In [1]: import numpy as np

In [2]: np.set_printoptions(suppress=True, linewidth=140)

In [3]: W2 = np.sign(np.array([[0, 3, 0, 0], [0, 5, 0, 1], [2, 1, 5, 3], [3, 0, 0, 3]]))

In [4]: A2 = (np.tril(W2, -1) + np.eye(4)) @ (np.triu(W2, 1) + np.eye(4))

In [5]: ev = np.array([0, 1, -1, -1])

In [6]: mat = np.rint(A2 * ev @ np.linalg.inv(A2)) + 0

In [7]: mat
Out[7]: 
array([[ 1.,  1.,  0., -1.],
       [ 2.,  1.,  0., -2.],
       [ 4.,  3., -1., -3.],
       [ 2.,  1.,  0., -2.]])

In [8]: # rows and columns are dependent

In [9]: np.linalg.cond(mat) > 100
Out[9]: np.True_

In [10]: np.argsort(-np.linalg.norm(mat, axis=0).round(6), kind="stable")[:3]
Out[10]: array([0, 3, 1])

In [11]: [round(float(x), 1) for x in np.linalg.svd(mat, compute_uv=False)[:3]]
Out[11]: [7.4, 1.0, 0.3]

In [12]: round(np.linalg.norm(mat, 2) / np.linalg.norm(mat), 1)
Out[12]: np.float64(1.0)

In [13]: Uu, sigma, Vt = np.linalg.svd(mat)

In [14]: evecs = Vt[:(sigma > 1e-8).sum()]

In [15]: rng = np.random.default_rng(3770)

In [16]: x0 = mat[2] + 4 * mat[0] + rng.integers(2) * np.eye(4)[0]

In [17]: x0
Out[17]: array([ 9.,  7., -1., -7.])

In [18]: np.allclose(evecs.T @ evecs @ x0, x0)
Out[18]: False

In [19]: np.round(np.diag(evecs.T @ evecs), 1)
Out[19]: array([0.7, 1. , 0.7, 0.7])

In [20]: Uu, sigma, Vt = np.linalg.svd(mat)

In [21]: sigma.round(1) + 0
Out[21]: array([7.4, 1. , 0.3, 0. ])

In [22]: A2 = Uu[:, :3] @ np.diag(sigma[:3]) @ Vt[:3]

In [23]: round(np.linalg.norm(mat - A2) / np.linalg.norm(mat), 1)
Out[23]: np.float64(0.0)

In [24]: np.round(np.linalg.norm(mat - A2, 2), 1), round(float(sigma[3]), 1)
Out[24]: (np.float64(0.0), 0.0)

In [25]: proj = np.triu(np.array([[5, -9, 0, 0], [-3, -4, -7, 5], [-3, 4, 9, -9], [4, 6, 1, -7]]), 1) + np.eye(4)

In [26]: A2 = proj @ mat @ np.linalg.inv(proj)

In [27]: np.linalg.matrix_rank(A2)
Out[27]: np.int64(3)

In [28]: A2
Out[28]: 
array([[  -17.,  -161., -1127., -9321.],
       [  -16.,  -159., -1106., -9150.],
       [  -14.,  -132.,  -925., -7650.],
       [    2.,    19.,   133.,  1100.]])

In [29]: np.trace(A2), np.trace(mat)
Out[29]: (np.float64(-1.0), np.float64(-1.0))

In [30]: round(np.linalg.det(A2), 1)
Out[30]: np.float64(0.0)

In [31]: proj @ mat - mat @ proj
Out[31]: 
array([[-18.,   0.,   7.,  13.],
       [-18.,   2.,  14.,   6.],
       [-18.,  27.,  21.,  -6.],
       [  0.,  18.,   7.,  -5.]])
